% python3 -q
>>> import numpy as np
>>> import numpy.linalg as la
>>> np.set_printoptions(precision=2, suppress=True, linewidth=100, legacy="1.25")
>>> W0 = np.load("x.npy")
>>> W0
array([[-2,  0],
       [ 0, -2]])
>>> # triangular: eigenvalues sit on the diagonal
>>> W0.T @ W0
array([[4, 0],
       [0, 4]])
>>> la.pinv(W0)
array([[-0.5,  0. ],
       [ 0. , -0.5]])
>>> W0 @ W0.T
array([[4, 0],
       [0, 4]])
>>> la.norm(W0, axis=0)
array([2., 2.])
>>> la.svd(W0, compute_uv=False)
array([2., 2.])
>>> x0 = np.array([0, -2])
>>> W0 @ np.eye(2)[1]
array([ 0., -2.])
>>> la.norm(W0 @ x0) <= la.norm(W0, 2) * la.norm(x0) + 1e-9
True
>>> np.einsum("ij,j->i", W0, x0)
array([0, 4])
>>> W0 @ np.ones(2)
array([-2., -2.])
>>> f, v = W0[1], W0[0]
>>> f @ v
0
>>> f @ f
4
>>> p = (f @ v) / (f @ f) * f
>>> np.outer(f, v)
array([[0, 0],
       [4, 0]])
>>> la.matrix_rank(np.outer(f, v))
1
>>> (v - p) @ f
0.0
>>> evals, vecs = la.eig(W0)
>>> np.sort(la.eigvals(W0 @ W0))
array([4., 4.])
>>> W0 @ vecs[:, 0] - evals[0] * vecs[:, 0]
array([0., 0.])
>>> np.prod(evals)
4.0
>>> np.sort(la.eigvals(la.inv(W0)))
array([-0.5, -0.5])
>>> np.diff(W0, axis=0)
array([[ 2, -2]])
>>> W0[2]
Traceback (most recent call last):
  File "<python-input-29>", line 1, in <module>
    W0[2]
    ~~^^^
IndexError: index 2 is out of bounds for axis 0 with size 2
>>> W0.sum(axis=0)
array([-2, -2])
>>> np.round(la.norm(W0), 2)
2.83
>>> np.count_nonzero(W0)
2
>>> la.matrix_rank(W0)
2
>>> m1 = np.load("sample18.npy")
>>> m1
array([[-26. , -14. , -16. , -20. ],
       [  1. ,   0.1,   1.4,   0.3],
       [ -0.6,  -0.3,  -0.7,   2.4],
       [ -0.3,   0.1,  -1.4,   0.1],
       [  0.6,   0. ,  -0.3,   1. ],
       [ -0.2,  -0.4,   0.9,  -0.6],
       [  0.1,  -0.4,  -2. ,  -0.8],
       [  0.1,   0.5,   0.3,   0.4],
       [  1.7,  -0.2,   2. ,   0.6],
       [ -0.2,  -0.3,  -0.4,  -0.1],
       [ -0.6,   0.3,  -1.7,   0.1],
       [  1.1,   0.7,   1.5,  -2.4],
       [  1.4,  -0.3,  -0.2,  -0.5],
       [  1.2,   0.7,  -1.3,  -1. ],
       [  1.8,  -0.7,  -0.4,  -1.1],
       [  1.7,   1.3,   0.2,   0.3],
       [ -0.1,  -0.7,  -0.9,   0.2],
       [ -1.1,  -1.4,   0.8,   1.1],
       [  0.2,  -1. ,   0.9,   0.2],
       [ -0.9,  -2. ,   0.2,  -1.2],
       [  0.1,   2. ,   0.7,  -0.4]])
>>> Xs = (m1 - m1.mean(axis=0)) / m1.std(axis=0)
>>> Xs.std(axis=0)
array([1., 1., 1., 1.])
>>> np.argwhere(np.abs(Xs) > 2)
array([[0, 0],
       [0, 1],
       [0, 2],
       [0, 3]])
>>> c = la.lstsq(np.delete(Xs, 1, axis=1), Xs[:, 1])[0]
>>> np.round(1 - np.var(Xs[:, 1] - np.delete(Xs, 1, axis=1) @ c), 2)
0.94
>>> np.abs(c).argmax()
0
>>> J = np.load("layer3.npy")
>>> J
array([[-1., -3.,  0.,  0.,  0.,  0.,  0.],
       [-3.,  2., -3.,  0.,  0.,  0.,  0.],
       [ 0., -3., -2., -3.,  0.,  0.,  0.],
       [ 0.,  0., -3., -1., -3.,  0.,  0.],
       [ 0.,  0.,  0., -3.,  2., -3.,  0.],
       [ 0.,  0.,  0.,  0., -3., -2., -3.],
       [ 0.,  0.,  0.,  0.,  0., -3., -2.]])
>>> evals, vecs = la.eigh(J)
>>> x0 = np.array([1, -1, 2, -3, 2, 3, 2])
>>> np.abs(J).sum(axis=1).max(), round(float(np.abs(evals).max()), 2)
(8.0, 6.28)
>>> la.eigvalsh(J[1:, 1:])
array([-6.21, -5.18, -1.41,  0.68,  3.7 ,  5.43])
>>> x0 @ J @ x0 / (x0 @ x0), round(float(evals[0]), 2), round(float(evals[-1]), 2)
(-0.5, -6.28, 5.6)
>>> x0 @ J @ x0
-16.0
>>> (np.sign(vecs[:, -1].round(6)) == np.sign(vecs[0, -1].round(6))).astype(int)
array([1, 0, 1, 0, 1, 0, 1])
>>> O, R = la.qr(J)
>>> round(abs(R[0, 0]), 2), round(float(la.norm(J[:, 0])), 2)
(3.16, 3.16)
>>> np.trace(O @ O.T)
7.0
